$ python -q
>>> import numpy as np
>>> from numpy import linalg as LA
>>> np.set_printoptions(precision=2, suppress=True, linewidth=120)
>>> E = np.loadtxt("run13.csv", delimiter=",")
>>> print(E.round(2) + 0)
[[  2.   -12.    -2.   -17.99  -6.   -10.  ]
 [  0.94 -10.21  -0.94 -15.09  -5.1   -8.51]
 [  0.23  -8.94  -0.23 -13.01  -4.47  -7.47]
 [ -0.21  -8.11   0.21 -11.63  -4.06  -6.8 ]
 [ -1.19  -6.02   1.19  -8.08  -3.01  -5.11]
 [ -1.46  -5.36   1.46  -6.95  -2.68  -4.59]
 [ -2.05  -3.1    2.05  -2.97  -1.55  -2.83]
 [ -2.03  -2.12   2.03  -1.21  -1.06  -2.09]
 [ -1.8   -1.51   1.8   -0.16  -0.75  -1.63]
 [ -1.63  -1.26   1.63   0.22  -0.63  -1.44]
 [ -1.27  -0.93   1.27   0.63  -0.47  -1.17]
 [ -0.81  -0.64   0.81   0.76  -0.32  -0.89]
 [ -0.48  -0.46   0.48   0.65  -0.23  -0.66]
 [ -0.26  -0.31   0.26   0.46  -0.15  -0.45]
 [ -0.22  -0.27   0.22   0.41  -0.13  -0.4 ]
 [ -0.14  -0.2    0.14   0.3   -0.1   -0.29]
 [  0.     0.     0.     0.     0.     0.  ]
 [  0.04   0.11  -0.04  -0.16   0.05   0.16]
 [  0.07   0.45  -0.07  -0.61   0.22   0.67]
 [ -0.16   1.14   0.16  -1.31   0.57   1.66]
 [ -1.15   2.67   1.15  -2.24   1.34   3.74]
 [ -1.17   2.7    1.17  -2.25   1.35   3.77]
 [ -3.03   4.93   3.03  -2.87   2.46   6.65]
 [ -4.71   6.77   4.71  -3.05   3.39   8.96]
 [ -6.71   8.87   6.71  -3.02   4.44  11.54]
 [-13.99  16.23  13.99  -1.8    8.12  20.34]
 [-17.01  19.22  17.01  -0.99   9.61  23.84]]
>>> cov = np.cov(E, rowvar=False)
>>> np.argsort(-E.std(axis=0).round(6), kind="stable")
array([5, 1, 3, 0, 2, 4])
>>> np.argwhere(np.triu(np.abs(np.corrcoef(E.T)) > 0.8, 1))
array([[0, 1],
       [0, 2],
       [0, 4],
       [0, 5],
       [1, 2],
       [1, 4],
       [1, 5],
       [2, 4],
       [2, 5],
       [4, 5]])
>>> Xs = E - E.mean(axis=0)
>>> left, s, vt = LA.svd(Xs, full_matrices=False)
>>> vt[0] * np.sign(vt[0, np.abs(vt[0]).argmax()])
array([-0.3 ,  0.55,  0.3 ,  0.23,  0.28,  0.62])
>>> s.round(2) + 0
array([64.19, 24.91,  8.98,  0.  ,  0.  ,  0.  ])
>>> (np.sign(left[:, 0]) == np.sign(left[0, 0])).astype(int)
array([1, 1, 1, 1, 1, 1, 1, 1, 1, 1, 1, 1, 1, 1, 1, 1, 1, 1, 1, 0, 0, 0, 0, 0, 0, 0, 0])
>>> round(float((s ** 2).sum() ** 2 / (s ** 4).sum()), 2)
1.34
